% python3 -q
>>> import numpy as np
>>> from numpy import linalg as LA
>>> np.set_printoptions(precision=2, suppress=True, linewidth=100, sign=" ")
>>> def rd(a):
...     return np.round(a, 2) + 0
... 
>>> X = np.load("dump.npy")
>>> X
array([[  7,   1, -14,  -2],
       [ -5,  -5,  10,  10],
       [-14,  -2,   7,   1],
       [ 10,  10,  -5,  -5]])
>>> A2 = LA.inv(X)
>>> rd(LA.inv(A2))
array([[  7.,   1., -14.,  -2.],
       [ -5.,  -5.,  10.,  10.],
       [-14.,  -2.,   7.,   1.],
       [ 10.,  10.,  -5.,  -5.]])
>>> Q = X.astype(float).copy()
>>> for j in range(4):
...     Q[:, j] -= Q[:, :j] @ (Q[:, :j].T @ Q[:, j])
...     Q[:, j] /= LA.norm(Q[:, j])
... 
>>> rd(Q)
array([[ 0.36, -0.26, -0.73,  0.52],
       [-0.26, -0.36,  0.52,  0.73],
       [-0.73,  0.52, -0.36,  0.26],
       [ 0.52,  0.73,  0.26,  0.36]])
>>> rd(Q.T @ Q)
array([[ 1.,  0.,  0.,  0.],
       [ 0.,  1.,  0.,  0.],
       [ 0.,  0.,  1.,  0.],
       [ 0.,  0.,  0.,  1.]])
>>> rd(Q.T @ X)
array([[ 19.24,   8.32, -15.39,  -6.65],
       [  0.  ,   7.8 ,   0.  ,  -6.24],
       [  0.  ,   0.  ,  11.54,   4.99],
       [  0.  ,   0.  ,   0.  ,   4.68]])
>>> f, g = X[2], X[0]
>>> f @ f
np.int64(250)
>>> pr = (f @ g) / (f @ f) * f
>>> rd((g - pr) @ f)
np.float64(0.0)
>>> rd(LA.norm(f + g) ** 2 + LA.norm(f - g) ** 2)
np.float64(1000.0)
>>> np.kron(np.eye(2, dtype=int), X)
array([[  7,   1, -14,  -2,   0,   0,   0,   0],
       [ -5,  -5,  10,  10,   0,   0,   0,   0],
       [-14,  -2,   7,   1,   0,   0,   0,   0],
       [ 10,  10,  -5,  -5,   0,   0,   0,   0],
       [  0,   0,   0,   0,   7,   1, -14,  -2],
       [  0,   0,   0,   0,  -5,  -5,  10,  10],
       [  0,   0,   0,   0, -14,  -2,   7,   1],
       [  0,   0,   0,   0,  10,  10,  -5,  -5]])
>>> np.einsum("ij,ji->", X, X)
np.int64(640)
>>> rd(LA.eigvals(X).sum().real)
np.float64(4.0)
>>> rd(LA.det(2 * X)), rd(LA.det(X))
(np.float64(129600.0), np.float64(8100.0))
>>> np.einsum("ii->", X)
np.int64(4)
